% python3 -q
>>> import numpy as np
>>> from numpy import linalg as LA
>>> np.set_printoptions(precision=3, suppress=True, linewidth=140, legacy="1.25")
>>> m1 = np.loadtxt("dump.csv", delimiter=",")
>>> print(m1)
[[ 0.479 -0.91   0.122  1.166]
 [-0.248 -0.985 -1.405 -5.238]
 [ 1.445  2.533 -1.785  2.009]
 [-0.141  0.225  0.07   0.318]
 [-0.005 -0.816 -0.866 -1.127]
 [ 1.256 -0.482  0.784  0.32 ]
 [ 3.396  0.502  0.65   0.019]
 [-4.409 -2.118  0.406 -2.804]
 [ 2.782 -2.02   0.176 -1.598]
 [-3.038  0.042 -1.303  0.234]
 [-0.634 -0.753  0.577  2.092]
 [ 2.966  2.066 -1.541 -1.456]
 [ 0.329  1.305 -1.071  2.827]
 [-0.088 -0.962 -0.718 -1.714]
 [ 2.278  2.133  1.395 -1.544]
 [ 2.818  0.026  0.313  0.335]
 [-6.775 -0.68   2.596  0.075]
 [-2.266 -0.457  0.45   0.764]
 [ 1.553  1.873 -0.083 -1.57 ]
 [ 2.96   0.053  0.137 -1.278]
 [-3.115 -0.532 -0.474 -5.12 ]
 [ 0.759  0.039 -0.241 -4.004]
 [-1.433  0.767  1.681  0.052]
 [ 1.119 -1.194 -0.146 -0.807]
 [-1.52  -0.573 -0.698  1.541]
 [-0.247  1.03  -1.048  0.468]
 [ 2.152  0.087 -1.095  0.11 ]
 [-1.172 -2.42   2.049  2.942]
 [-1.841 -2.635  0.408  2.86 ]
 [-1.118  0.576  1.935  1.418]
 [-1.753  1.041 -0.115  1.509]
 [-7.253 -3.037  1.365  0.236]
 [ 2.946 -3.052 -0.336 -4.237]
 [-0.262  1.287 -1.467 -2.454]
 [ 4.509  1.604 -0.008  1.651]]
>>> u = np.array([-4, 5])
>>> print(np.polyval(u, m1[16]))
[32.1    7.72  -5.384  4.7  ]
>>> print(np.convolve(m1[16], u))
[ 27.1   -31.155 -13.784  12.68    0.375]
>>> print(np.correlate(m1[16], m1[22], "full"))
[ -0.352 -11.424  -6.205  13.555   3.092  -3.663  -0.107]
>>> print(np.cross(m1[16, :3], m1[22, :3]))
[-3.134  7.669 -6.171]
>>> arr = np.load("layer9.npy")
>>> print(arr)
[[ 2.011  2.054  0.385 -1.385  0.803 -0.206 -3.583  1.805  3.92   0.794]
 [-0.483  4.8    3.204 -1.695 -0.106 -3.097 -1.807  1.906  4.664  2.42 ]
 [ 5.068 -2.116 -3.575 -0.691  1.879  3.895 -5.42   1.274  2.062 -1.623]
 [ 0.508 -4.794 -3.17   1.679  0.085  3.101  1.816 -1.91  -4.694 -2.399]
 [ 3.293  2.384  0.015 -1.883  1.28   0.292 -5.385  2.517  5.305  0.821]
 [ 5.12  -2.09  -3.587 -0.714  1.881  3.88  -5.415  1.305  2.026 -1.602]
 [ 1.918 -1.23  -1.621 -0.123  0.708  1.73  -1.787  0.308  0.319 -0.818]
 [-3.923 -0.865  1.207  1.491 -1.496 -1.496  5.405 -2.073 -4.207 -0.036]
 [ 1.27   0.274 -0.421 -0.515  0.508  0.543 -1.793  0.689  1.407  0.011]
 [ 0.1    3.289  2.026 -1.274  0.098 -1.908 -1.759  1.521  3.599  1.611]
 [-4.363  3.909  4.394 -0.169 -1.646 -4.613  3.608 -0.217  0.527  2.439]
 [-2.501  2.703  2.793 -0.298 -0.925 -2.879  1.826  0.128  0.797  1.631]
 [-3.103  4.214  4.012 -0.688 -1.073 -4.114  1.784  0.521  1.939  2.377]
 [ 4.492 -0.569 -2.432 -1.113  1.704  2.685 -5.402  1.685  3.103 -0.777]
 [-1.383 -3.628 -1.586  1.799 -0.596  1.41   3.593 -2.202 -4.996 -1.604]
 [ 3.224 -0.872 -2.011 -0.558  1.18   2.179 -3.6    1.003  1.725 -0.763]
 [ 0.06   3.274  2.    -1.303  0.115 -1.881 -1.786  1.46   3.543  1.557]
 [ 1.984  2.113  0.427 -1.435  0.81  -0.226 -3.572  1.81   3.916  0.769]
 [-1.385 -3.574 -1.587  1.783 -0.6    1.397  3.605 -2.194 -4.989 -1.57 ]
 [-0.723 -1.785 -0.8    0.889 -0.317  0.718  1.782 -1.075 -2.541 -0.764]
 [-3.063  4.205  3.974 -0.672 -1.114 -4.08   1.819  0.492  1.89   2.381]
 [-3.914 -0.901  1.227  1.527 -1.526 -1.508  5.385 -2.102 -4.217 -0.035]]
>>> x0 = np.array([2, 2, 0, 0, 1, 1, 2, 1, 0, 1])
>>> rhs = arr @ x0
>>> try:
...     LA.solve(arr, rhs)
... except LA.LinAlgError as e:
...     print(repr(e))
... 
LinAlgError('Last 2 dimensions of the array must be square')
>>> print(np.round(LA.solve(arr.T @ arr, arr.T @ rhs), 3) + 0)
[2. 2. 0. 0. 1. 1. 2. 1. 0. 1.]
>>> print(np.round(LA.pinv(arr) @ arr, 3) + 0)
[[1. 0. 0. 0. 0. 0. 0. 0. 0. 0.]
 [0. 1. 0. 0. 0. 0. 0. 0. 0. 0.]
 [0. 0. 1. 0. 0. 0. 0. 0. 0. 0.]
 [0. 0. 0. 1. 0. 0. 0. 0. 0. 0.]
 [0. 0. 0. 0. 1. 0. 0. 0. 0. 0.]
 [0. 0. 0. 0. 0. 1. 0. 0. 0. 0.]
 [0. 0. 0. 0. 0. 0. 1. 0. 0. 0.]
 [0. 0. 0. 0. 0. 0. 0. 1. 0. 0.]
 [0. 0. 0. 0. 0. 0. 0. 0. 1. 0.]
 [0. 0. 0. 0. 0. 0. 0. 0. 0. 1.]]
>>> rng = np.random.default_rng(920)
>>> rhs = rhs + 0.3 * rng.normal(size=22)
>>> print(rhs)
[ 4.145  6.641  0.892 -6.251  5.56   0.844 -0.691 -3.899  0.933  4.544  2.152  1.718  3.608  2.637 -6.138  1.217  4.625  4.289 -5.387
 -3.491  3.653 -3.529]
>>> c, *_ = LA.lstsq(arr, rhs)
>>> print(c.round())
[ 5.  6.  4.  5.  2. -0. -2. -4. -3. -3.]
>>> print(c)
[ 4.826  6.11   3.83   4.645  2.054 -0.322 -1.738 -4.418 -2.709 -3.27 ]
>>> print(np.round(LA.norm(rhs - arr @ c), 3))
0.864
